$ python3 -q
>>> import numpy as np
>>> import numpy.linalg as la
>>> np.set_printoptions(precision=2, suppress=True, linewidth=140, floatmode="fixed")
>>> rng = np.random.default_rng(355)
>>> K = np.eye(7, dtype=int)[rng.permutation(7)]
>>> K
array([[0, 0, 1, 0, 0, 0, 0],
       [0, 0, 0, 0, 1, 0, 0],
       [0, 1, 0, 0, 0, 0, 0],
       [0, 0, 0, 0, 0, 1, 0],
       [1, 0, 0, 0, 0, 0, 0],
       [0, 0, 0, 1, 0, 0, 0],
       [0, 0, 0, 0, 0, 0, 1]])
>>> A2 = K / np.sqrt((K ** 2).mean(axis=1, keepdims=True))
>>> la.matrix_rank(A2) == la.matrix_rank(K)
np.True_
>>> A2[6]
array([0.00, 0.00, 0.00, 0.00, 0.00, 0.00, 2.65])
>>> z = rng.permutation(7)
>>> A2 = K[:, z] * rng.choice([-1, 1], 7)
>>> A2
array([[ 0,  0, -1,  0,  0,  0,  0],
       [-1,  0,  0,  0,  0,  0,  0],
       [ 0,  0,  0, -1,  0,  0,  0],
       [ 0,  1,  0,  0,  0,  0,  0],
       [ 0,  0,  0,  0,  0, -1,  0],
       [ 0,  0,  0,  0,  1,  0,  0],
       [ 0,  0,  0,  0,  0,  0,  1]])
>>> left, _, vt = la.svd(K.T @ A2)
>>> left @ vt
array([[ 0.00,  0.00,  0.00,  0.00,  0.00, -1.00,  0.00],
       [ 0.00,  0.00,  0.00, -1.00,  0.00,  0.00,  0.00],
       [ 0.00,  0.00, -1.00,  0.00,  0.00,  0.00,  0.00],
       [ 0.00,  0.00,  0.00,  0.00,  1.00,  0.00,  0.00],
       [-1.00,  0.00,  0.00,  0.00,  0.00,  0.00,  0.00],
       [ 0.00,  1.00,  0.00,  0.00,  0.00,  0.00,  0.00],
       [ 0.00,  0.00,  0.00,  0.00,  0.00,  0.00,  1.00]])
>>> vec = np.array([1, 1, 2, 0, 2, 1, 2])
>>> rhs = A2 @ vec
>>> rhs
array([-2, -1,  0,  1, -1,  2,  2])
>>> la.solve(A2.T, A2[0])
array([ 1.00, -0.00, -0.00,  0.00, -0.00,  0.00,  0.00])
>>> la.solve(A2, rhs)
array([ 1.00,  1.00,  2.00, -0.00,  2.00,  1.00,  2.00])
>>> la.solve(A2, rhs + A2[:, 3])
array([1.00, 1.00, 2.00, 1.00, 2.00, 1.00, 2.00])
>>> la.solve(A2, A2[:, 4])
array([-0.00,  0.00, -0.00, -0.00,  1.00, -0.00,  0.00])
>>> W0 = np.loadtxt("arr.csv", delimiter=",")
>>> W0
array([[ 0.00,  0.31, -0.91,  0.09, -0.15, -0.23],
       [ 0.24, -0.10, -0.13, -0.93, -0.18,  0.14],
       [ 0.47,  0.38, -0.09,  0.06,  0.59,  0.52],
       [-0.32,  0.81,  0.31, -0.26,  0.04, -0.28],
       [ 0.79,  0.13,  0.22,  0.14, -0.29, -0.46],
       [ 0.00,  0.28,  0.08,  0.19, -0.71,  0.61]])
>>> la.matrix_power(K, 2)
array([[0, 1, 0, 0, 0, 0, 0],
       [1, 0, 0, 0, 0, 0, 0],
       [0, 0, 0, 0, 1, 0, 0],
       [0, 0, 0, 1, 0, 0, 0],
       [0, 0, 1, 0, 0, 0, 0],
       [0, 0, 0, 0, 0, 1, 0],
       [0, 0, 0, 0, 0, 0, 1]])
>>> K @ np.ones(7)
array([1.00, 1.00, 1.00, 1.00, 1.00, 1.00, 1.00])
>>> pr = np.eye(7)[3]
>>> for _ in range(4):
...     pr = pr @ K
...     print(pr.round(2))
... 
[0.00 0.00 0.00 0.00 0.00 1.00 0.00]
[0.00 0.00 0.00 1.00 0.00 0.00 0.00]
[0.00 0.00 0.00 0.00 0.00 1.00 0.00]
[0.00 0.00 0.00 1.00 0.00 0.00 0.00]
>>> O, Rm = la.qr(W0)
>>> np.trace(O @ O.T)
np.float64(6.0)
>>> np.abs(np.diag(Rm))
array([1.00, 1.00, 1.00, 1.00, 1.00, 1.00])
>>> np.round(O.T @ O, 2) + 0
array([[1.00, 0.00, 0.00, 0.00, 0.00, 0.00],
       [0.00, 1.00, 0.00, 0.00, 0.00, 0.00],
       [0.00, 0.00, 1.00, 0.00, 0.00, 0.00],
       [0.00, 0.00, 0.00, 1.00, 0.00, 0.00],
       [0.00, 0.00, 0.00, 0.00, 1.00, 0.00],
       [0.00, 0.00, 0.00, 0.00, 0.00, 1.00]])
>>> abs(Rm[0, 0]), round(float(la.norm(W0[:, 0])), 2)
(np.float64(1.0), 1.0)
>>> vec = np.array([3, 1, 6, 7, 8, 9])
>>> rhs = W0 @ vec
>>> c, lr = np.zeros(6), 1 / la.norm(W0, 2) ** 2
>>> for i in range(5):
...     c -= lr * W0.T @ (W0 @ c - rhs)
...     if i % 1 == 0: print(i, round(la.norm(W0 @ c - rhs), 2))
... 
0 0.0
1 0.0
2 0.0
3 0.0
4 0.0
>>> round(la.cond(W0), 2)
np.float64(1.0)
>>> c
array([3.00, 1.00, 6.00, 7.00, 8.00, 9.00])
>>> feats = np.loadtxt("w.csv", delimiter=",")
>>> feats
array([[-0.37, -0.94, -1.29,  0.86,  0.43,  1.14, -1.68,  1.13],
       [ 0.87, -0.36,  1.41,  1.03,  0.59, -0.24, -1.56, -1.49],
       [ 0.62, -0.16, -1.50,  1.96, -0.02, -1.07,  1.01, -0.55],
       [ 0.37, -1.05, -1.17, -1.69,  0.32, -1.57, -0.82, -0.55],
       [ 1.61, -0.27,  0.37,  0.09, -2.13, -0.38, -0.48,  1.14],
       [ 0.25, -1.30,  1.14,  0.27,  1.40, -0.89,  0.78,  1.59],
       [ 1.98,  1.47, -0.55, -0.46,  1.37,  0.53, -0.05,  0.47],
       [ 0.99, -1.71, -0.12, -0.45, -0.10,  1.68,  1.11, -0.90]])
>>> vec = np.array([-7, -1, -3, 9, -2, 7, 6, 3])
>>> rhs = feats @ vec
>>> rhs
array([ 15.62, -17.35,  14.93, -31.45,  -9.22,  -0.99, -15.84,   6.93])
>>> np.round(la.solve(feats, feats[:, 3]), 2) + 0
array([0.00, 0.00, 0.00, 1.00, 0.00, 0.00, 0.00, 0.00])
>>> la.svd(feats, compute_uv=False)
array([3.00, 3.00, 3.00, 3.00, 3.00, 3.00, 3.00, 3.00])
>>> la.norm(feats, axis=0)
array([3.00, 3.00, 3.00, 3.00, 3.00, 3.00, 3.00, 3.00])
>>> cent = 20 * np.array([[-0.6, -0.8, -0.7, -1.2, 0.4, -0.3, -0.3, 0.3, -1.0, -0.6, -0.4, -0.5, 1.4, -0.7],
...     [-1.9, -0.6, 0.0, -1.7, -0.3, 0.5, 1.4, -0.2, -0.9, -2.2, 0.7, 0.9, -0.7, 0.4]])
>>> z = rng.integers(0, 2, 46)
>>> E = cent[z] + rng.normal(size=(46, 14))
>>> E
array([[-11.83, -15.81, -13.45, -22.56,   5.92,  -6.31,  -6.88,   7.25, -19.69, -10.52,  -7.97,  -9.76,  28.10, -14.62],
       [-10.73, -15.23, -15.47, -23.37,   6.71,  -5.66,  -4.91,   4.46, -21.48, -12.44,  -6.74,  -9.88,  28.36, -16.39],
       [-11.69, -16.74, -14.75, -23.19,   5.42,  -5.93,  -6.62,   4.51, -18.93, -12.54,  -7.74,  -9.11,  28.78, -14.16],
       [-37.59, -13.22,   0.08, -34.67,  -3.78,   9.56,  29.01,  -4.22, -18.47, -44.91,  14.48,  18.70, -14.61,   7.64],
       [-11.84, -16.52, -12.49, -24.19,   7.82,  -6.04,  -6.66,   6.08, -20.06, -14.42,  -8.50,  -9.79,  28.78, -14.04],
       [-12.50, -16.76, -14.82, -24.53,   6.45,  -5.61,  -6.18,   6.11, -21.74, -11.86,  -7.07,  -9.11,  29.40, -14.01],
       [-39.13, -11.69,   0.87, -33.65,  -4.85,   9.63,  29.21,  -2.81, -18.16, -42.37,  13.86,  16.01, -12.92,   6.84],
       [-11.88, -15.56, -13.46, -25.15,   9.51,  -6.35,  -5.84,   6.97, -20.94, -12.10,  -6.46,  -8.78,  27.00, -14.24],
       [-37.59, -12.18,  -0.12, -33.96,  -5.55,   9.62,  27.08,  -5.53, -16.86, -42.67,  12.25,  19.39, -13.38,   6.99],
       [-36.57, -12.65,  -0.36, -34.82,  -6.15,   9.96,  28.69,  -5.36, -18.49, -45.31,  14.07,  18.14, -14.26,   8.37],
       [-39.43, -11.60,   1.17, -34.54,  -7.54,  11.72,  28.58,  -3.39, -19.39, -44.47,  13.01,  18.63, -15.02,   7.98],
       [-37.05, -11.69,  -0.66, -32.80,  -7.79,  10.96,  27.75,  -3.76, -19.83, -44.69,  14.39,  18.06, -12.89,   8.59],
       [-38.15, -11.69,   0.01, -34.27,  -5.98,  11.62,  28.60,  -4.99, -17.38, -42.01,  12.48,  18.84, -14.86,   7.31],
       [-12.29, -16.58, -13.72, -24.46,   8.66,  -5.99,  -6.50,   6.80, -18.99, -11.54,  -7.55,  -8.79,  26.94, -14.10],
       [-38.64, -11.63,  -0.94, -33.66,  -4.64,  10.56,  27.05,  -2.18, -19.19, -46.03,  13.24,  16.99, -14.77,   8.20],
       [-38.74, -12.55,  -2.37, -34.09,  -7.88,  10.66,  27.94,  -4.71, -17.07, -44.03,  14.01,  16.92, -14.15,   7.59],
       [-37.12, -11.15,   0.25, -33.04,  -3.93,  10.82,  28.30,  -2.96, -18.68, -44.05,  13.30,  18.59, -13.05,   7.64],
       [-12.18, -15.97, -14.51, -24.34,   7.25,  -5.41,  -5.75,   5.42, -18.60, -11.90,  -9.28, -10.60,  29.05, -16.41],
       [-36.72, -14.06,  -1.51, -34.89,  -6.24,  10.03,  27.67,  -5.43, -19.70, -44.21,  12.15,  17.88, -14.04,   8.69],
       [-38.90, -12.43,   1.62, -33.80,  -6.97,  10.59,  27.20,  -2.60, -17.39, -43.81,  14.11,  17.83, -12.30,   5.02],
       [-38.01, -12.15,  -1.15, -34.00,  -6.41,   9.73,  26.88,  -4.47, -18.97, -43.65,  13.49,  17.26, -13.77,   8.68],
       [-12.86, -16.52, -16.41, -24.32,   8.69,  -5.64,  -6.75,   5.48, -19.38, -11.27, -10.73,  -9.84,  27.40, -12.37],
       [-13.81, -14.68, -14.11, -24.17,   9.46,  -6.26,  -5.88,   4.74, -20.45, -12.41,  -8.86,  -8.88,  29.16, -13.96],
       [-38.92, -11.65,  -0.48, -32.83,  -6.48,  12.24,  29.02,  -3.38, -19.99, -46.36,  13.83,  17.84, -13.02,   8.22],
       [-38.23, -10.74,   1.12, -34.23,  -6.92,  10.57,  28.20,  -2.70, -18.67, -45.23,  12.59,  18.72, -15.99,   6.44],
       [-38.57, -14.07,   0.14, -33.81,  -7.53,  10.81,  29.21,  -4.39, -18.89, -44.76,  11.84,  17.82, -14.31,   7.74],
       [-11.19, -16.67, -15.27, -23.79,   9.61,  -5.80,  -7.46,   6.74, -19.79, -12.97,  -7.98, -11.17,  27.76, -12.97],
       [-38.79, -11.78,  -1.59, -33.98,  -7.17,   9.90,  27.92,  -2.71, -17.99, -44.47,  13.41,  18.47, -12.74,   7.04],
       [-11.10, -16.43, -13.89, -23.77,   6.45,  -5.40,  -6.51,   6.38, -18.77, -11.42,  -8.00, -10.54,  26.94, -15.08],
       [-10.58, -15.40, -15.04, -24.05,   7.77,  -5.59,  -4.95,   5.61, -20.92, -10.80,  -8.24, -11.21,  29.17, -15.63],
       [-12.82, -16.69, -14.58, -25.15,   6.92,  -5.38,  -6.77,   8.16, -19.90, -12.46,  -8.30,  -9.27,  26.58, -14.48],
       [-10.28, -15.76, -14.45, -23.21,   7.83,  -7.26,  -5.23,   5.07, -18.38, -10.72,  -7.12,  -9.85,  29.18, -15.56],
       [-38.11, -10.35,  -0.69, -33.85,  -6.87,   9.26,  27.57,  -4.61, -16.91, -44.25,  13.14,  17.80, -12.61,   9.66],
       [-39.44, -11.78,  -1.17, -32.32,  -4.94,  10.19,  27.84,  -3.67, -18.93, -43.91,  15.18,  18.74, -15.59,   9.98],
       [-36.84, -11.68,   1.85, -32.76,  -3.76,  10.92,  29.01,  -4.65, -17.19, -42.88,  15.13,  17.06, -14.33,   7.81],
       [-35.64, -12.04,   1.15, -34.51,  -4.69,   9.57,  28.85,  -3.13, -18.17, -43.75,  13.34,  17.13, -14.37,  10.33],
       [-12.13, -15.11, -12.48, -23.96,   8.13,  -6.35,  -7.26,   6.15, -18.06, -12.36,  -6.54, -10.41,  29.57, -14.09],
       [-38.81, -10.23,   0.42, -33.99,  -6.40,  11.65,  27.39,  -5.09, -19.08, -42.74,  15.23,  17.75, -14.90,   8.45],
       [-38.10, -12.82,   0.35, -33.53,  -4.96,  10.20,  27.49,  -5.45, -17.84, -42.55,  13.94,  17.50, -13.63,   7.84],
       [-39.22, -13.57,  -0.88, -34.06,  -4.07,  11.13,  28.56,  -3.94, -18.29, -42.66,  14.29,  18.80, -15.69,   7.55],
       [-37.48, -13.50,   0.36, -33.12,  -4.46,  10.66,  29.05,  -4.97, -17.30, -44.93,  12.58,  17.43, -13.72,   7.69],
       [-12.63, -15.49, -13.72, -23.56,   7.51,  -4.85,  -7.12,   5.73, -21.06, -12.01,  -8.00,  -9.75,  28.50, -13.71],
       [-39.06, -12.21,  -0.07, -33.75,  -4.92,   9.17,  28.54,  -4.84, -17.18, -43.89,  13.20,  18.67, -10.65,   9.26],
       [-10.54, -16.24, -12.31, -23.85,   7.04,  -6.10,  -6.57,   7.17, -17.54, -11.73,  -8.01,  -8.92,  29.10, -13.66],
       [-10.88, -16.82, -13.85, -24.76,   9.24,  -8.63,  -2.92,   6.31, -20.86, -12.38,  -8.46,  -9.69,  27.80, -13.56],
       [-11.90, -16.78, -12.81, -22.79,   7.10,  -5.64,  -7.30,   6.80, -20.56, -12.51,  -7.50, -10.99,  27.10, -14.55]])
>>> u, g = E[32], E[31]
>>> round(float(u @ u), 2)
6606.45
>>> pr = (u @ g) / (u @ u) * u
>>> (g - pr) @ u
np.float64(0.0)
>>> pr
array([-6.12, -1.66, -0.11, -5.43, -1.10,  1.49,  4.42, -0.74, -2.71, -7.10,  2.11,  2.86, -2.02,  1.55])
>>> np.round(la.norm(u + g) ** 2 + la.norm(u - g) ** 2, 2)
np.float64(19138.78)
